$ python -q
>>> import numpy as np
>>> from numpy import linalg as LA
>>> np.set_printoptions(precision=2, suppress=True, linewidth=160, legacy="1.25")
>>> A = np.load("w.npy")
>>> A
array([[  4.17,  -5.58,  -6.78],
       [ -1.98,  -0.8 ,  -2.68],
       [-13.21,   7.94,   4.8 ],
       [ -1.24,  -1.37,  -3.17],
       [-16.1 ,  10.19,   6.73],
       [ -4.57,   1.22,  -0.95],
       [-11.04,   6.26,   3.36],
       [  3.41,  -4.99,  -6.28],
       [  1.2 ,  -3.26,  -4.8 ],
       [ -0.42,  -2.01,  -3.72],
       [-11.49,   6.6 ,   3.66],
       [ -7.13,   3.21,   0.75],
       [-18.12,  11.76,   8.08],
       [ -7.48,   3.48,   0.98],
       [ 14.4 , -13.54, -13.6 ],
       [ -3.68,   0.53,  -1.55],
       [ -7.13,   3.22,   0.76],
       [  8.63,  -9.04,  -9.75],
       [ -3.18,   0.14,  -1.88],
       [ -6.51,   2.73,   0.34],
       [ -7.42,   3.44,   0.95],
       [ 15.64, -14.5 , -14.43],
       [ -9.47,   5.03,   2.31]])
>>> Y = A / LA.norm(A, axis=1, keepdims=True)
>>> gram = Y @ Y.T
>>> print(round(float(np.degrees(np.arccos(np.clip(gram[15, 0], -1, 1)))), 2))
101.5
>>> x0 = np.array([-1, 0, -4])
>>> np.sign((A @ x0).round(6))
array([ 1.,  1., -1.,  1., -1.,  1., -1.,  1.,  1.,  1., -1.,  1., -1.,  1.,  1.,  1.,  1.,  1.,  1.,  1.,  1.,  1.,  1.])
>>> print(round(LA.norm(A[22] - A[6]), 2))
2.25
>>> print(round(float(LA.norm(A) ** 2 / LA.norm(A, 2) ** 2), 2))
1.07
>>> round(float(LA.norm(A[22], 1)), 2), round(LA.norm(A[22], np.inf), 2)
(16.82, 9.47)
>>> round(LA.norm(A, "nuc"), 2)
75.49
>>> x0 = np.array([1, 2, 2])
>>> h1 = np.maximum(A @ x0, 0)
>>> np.flatnonzero(h1 > 1e-9)
array([ 2,  4,  6, 10, 11, 12, 13, 16, 20, 22])
>>> A * (h1 > 1e-9)[:, None]
array([[  0.  ,  -0.  ,  -0.  ],
       [ -0.  ,  -0.  ,  -0.  ],
       [-13.21,   7.94,   4.8 ],
       [ -0.  ,  -0.  ,  -0.  ],
       [-16.1 ,  10.19,   6.73],
       [ -0.  ,   0.  ,  -0.  ],
       [-11.04,   6.26,   3.36],
       [  0.  ,  -0.  ,  -0.  ],
       [  0.  ,  -0.  ,  -0.  ],
       [ -0.  ,  -0.  ,  -0.  ],
       [-11.49,   6.6 ,   3.66],
       [ -7.13,   3.21,   0.75],
       [-18.12,  11.76,   8.08],
       [ -7.48,   3.48,   0.98],
       [  0.  ,  -0.  ,  -0.  ],
       [ -0.  ,   0.  ,  -0.  ],
       [ -7.13,   3.22,   0.76],
       [  0.  ,  -0.  ,  -0.  ],
       [ -0.  ,   0.  ,  -0.  ],
       [ -0.  ,   0.  ,   0.  ],
       [ -7.42,   3.44,   0.95],
       [  0.  ,  -0.  ,  -0.  ],
       [ -9.47,   5.03,   2.31]])
>>> np.tanh(A @ x0)
array([-1.  , -1.  ,  1.  , -1.  ,  1.  , -1.  ,  1.  , -1.  , -1.  , -1.  ,  1.  ,  0.66,  1.  ,  0.9 , -1.  , -1.  ,  0.67, -1.  , -1.  , -0.36,  0.87,
       -1.  ,  1.  ])
>>> np.maximum(A @ (3 * x0), 0)
array([ 0.  ,  0.  , 36.84,  0.  , 53.21,  0.  , 24.58,  0.  ,  0.  ,  0.  , 27.1 ,  2.39, 64.66,  4.36,  0.  ,  0.  ,  2.43,  0.  ,  0.  ,  0.  ,  4.04,
        0.  , 15.67])
>>> h1
array([ 0.  ,  0.  , 12.28,  0.  , 17.74,  0.  ,  8.19,  0.  ,  0.  ,  0.  ,  9.03,  0.8 , 21.55,  1.45,  0.  ,  0.  ,  0.81,  0.  ,  0.  ,  0.  ,  1.35,
        0.  ,  5.22])
>>> E = np.load("mat.npy")
>>> print(E)
[[2 2 2 2 2 2]
 [1 1 1 1 1 1]
 [1 2 1 2 1 2]
 [2 2 2 2 2 2]
 [1 1 1 1 1 1]
 [1 2 1 2 1 2]]
>>> # columns 0 and 2 are equal
>>> LA.lstsq(E[:-1].T, E[-1])[2]
2
>>> E @ LA.pinv(E) @ E
array([[2., 2., 2., 2., 2., 2.],
       [1., 1., 1., 1., 1., 1.],
       [1., 2., 1., 2., 1., 2.],
       [2., 2., 2., 2., 2., 2.],
       [1., 1., 1., 1., 1., 1.],
       [1., 2., 1., 2., 1., 2.]])
>>> round(float(np.trace(LA.pinv(E) @ E)), 2)
2.0
>>> np.unique(E.round(6), axis=0).shape
(3, 6)
>>> np.argsort(-LA.norm(E, axis=0).round(6), kind="stable")[:3]
array([1, 3, 5])
>>> round(LA.norm(E, 2) / LA.norm(E), 2)
0.99
>>> LA.cond(E) > 100
True
>>> mat = np.load("out0.npy")
>>> mat
array([[-0.32,  2.37,  1.81],
       [-0.87,  2.86, -0.28],
       [-0.78,  2.89,  0.11],
       [-2.25,  1.37, -1.44],
       [ 1.24,  1.06,  2.52],
       [ 0.32,  2.4 , -1.77],
       [ 2.91,  0.4 , -0.62],
       [-0.89,  0.68, -2.78],
       [ 1.33,  1.39, -2.3 ],
       [ 2.66, -0.47, -1.31],
       [ 2.84, -0.89, -0.39],
       [ 0.9 ,  1.6 , -2.37],
       [-1.25, -2.71, -0.32],
       [ 1.04, -2.27,  1.67],
       [-2.01, -0.15,  2.22],
       [-1.73,  2.43, -0.26],
       [ 1.52,  2.31, -1.16],
       [ 2.27, -1.22,  1.53],
       [-2.93,  0.62,  0.22],
       [ 2.5 , -1.03, -1.3 ],
       [ 0.3 , -2.58,  1.51],
       [-0.07, -0.82, -2.89],
       [ 1.37, -1.59, -2.14],
       [ 2.22,  1.11, -1.69]])
>>> Xc = (mat - mat.mean(axis=0)) / mat.std(axis=0)
>>> Xc.std(axis=0)
array([1., 1., 1.])
>>> coef = LA.lstsq(np.delete(Xc, 2, axis=1), Xc[:, 2])[0]
>>> np.round(1 - np.var(Xc[:, 2] - np.delete(Xc, 2, axis=1) @ coef), 2)
0.06
>>> x0 = np.array([-1, 8, 2])
>>> y = mat @ x0
>>> print(np.round(LA.pinv(mat) @ mat, 2) + 0)
[[1. 0. 0.]
 [0. 1. 0.]
 [0. 0. 1.]]
>>> try:
...     LA.solve(mat, y)
... except LA.LinAlgError as e:
...     print("failed:", e)
... 
failed: Last 2 dimensions of the array must be square
>>> print(LA.solve(mat.T @ mat, mat.T @ y))
[-1.  8.  2.]
>>> rng = np.random.default_rng(784285)
>>> y = y + 0.3 * rng.normal(size=24)
>>> y
array([ 23.36,  23.24,  24.46,  10.67,  12.29,  15.13,  -0.15,   0.41,   4.8 ,  -9.17, -10.45,   7.18, -20.63, -15.66,   5.11,  21.14,  14.3 ,  -8.86,   8.35,
       -13.23, -18.27, -12.39, -18.44,   3.35])
>>> coef, *_ = LA.lstsq(mat, y)
>>> coef
array([-0.98,  8.03,  2.04])
>>> np.round(mat.T @ (y - mat @ coef), 2) + 0
array([0., 0., 0.])
>>> [round(float(LA.norm(LA.solve(mat.T @ mat + lam * np.eye(3), mat.T @ y))), 2) for lam in (0, 1, 10, 100)]
[8.34, 8.21, 7.23, 3.45]
>>> np.round(LA.norm(y - mat @ coef), 2)
1.47
>>> t = np.radians(135)
>>> R = np.eye(6)
>>> R[4, 4] = R[1, 1] = np.cos(t)
>>> R[4, 1], R[1, 4] = -np.sin(t), np.sin(t)
>>> R
array([[ 1.  ,  0.  ,  0.  ,  0.  ,  0.  ,  0.  ],
       [ 0.  , -0.71,  0.  ,  0.  ,  0.71,  0.  ],
       [ 0.  ,  0.  ,  1.  ,  0.  ,  0.  ,  0.  ],
       [ 0.  ,  0.  ,  0.  ,  1.  ,  0.  ,  0.  ],
       [ 0.  , -0.71,  0.  ,  0.  , -0.71,  0.  ],
       [ 0.  ,  0.  ,  0.  ,  0.  ,  0.  ,  1.  ]])
>>> Y = E @ R.T
>>> np.allclose(LA.norm(E, axis=1), LA.norm(Y, axis=1))
True
>>> np.abs(Y - E).max(axis=0)
array([0.  , 2.71, 0.  , 0.  , 4.83, 0.  ])
>>> np.round(LA.svd(E, compute_uv=False), 2) + 0, np.round(LA.svd(Y, compute_uv=False), 2) + 0
(array([9.38, 1.43, 0.  , 0.  , 0.  , 0.  ]), array([9.38, 1.43, 0.  , 0.  , 0.  , 0.  ]))
>>> Y = np.array([[-2, -2, 1], [0, 1, -1], [2, -2, 1], [0, -1, 2]])
>>> basis = np.array([[3, 0, 3, 0], [3, 1, 1, 0], [3, 3, 3, 2]])
>>> F = Y @ basis + 0.05 * rng.normal(size=(4, 4))
>>> F
array([[-8.98,  1.06, -4.95,  2.03],
       [ 0.01, -1.91, -2.04, -1.99],
       [ 3.14,  0.97,  7.01,  1.89],
       [ 3.03,  5.02,  5.04,  3.99]])
>>> left, sig, vt = LA.svd(F)
>>> np.argmax(sig[:-1] / (sig[1:] + 1e-6)) + 1
3
>>> sig
array([13.85,  7.87,  2.73,  0.04])
>>> Y = left[:, :3] @ np.diag(sig[:3]) @ vt[:3]
>>> print(Y)
[[-8.98  1.06 -4.95  2.03]
 [ 0.02 -1.93 -2.04 -1.96]
 [ 3.14  0.97  7.01  1.89]
 [ 3.03  5.01  5.03  4.  ]]
>>> LA.matrix_rank(Y)
3
>>> round(float(LA.norm(F - Y, 2)), 2), round(sig[3], 2)
(0.04, 0.04)
>>> round(float(LA.norm(F - Y) / LA.norm(F)), 2)
0.0
>>> r = LA.matrix_rank(Y)
>>> r
3
>>> null = LA.svd(Y)[2][r:].T
>>> print(np.allclose(Y @ null, 0))
True
>>> null @ null.T
array([[ 0.06, -0.13, -0.06,  0.2 ],
       [-0.13,  0.27,  0.13, -0.4 ],
       [-0.06,  0.13,  0.06, -0.2 ],
       [ 0.2 , -0.4 , -0.2 ,  0.6 ]])
>>> null.shape
(4, 1)
>>> [int(LA.matrix_rank(Y[:, :j + 1])) for j in range(4)]
[1, 2, 3, 3]
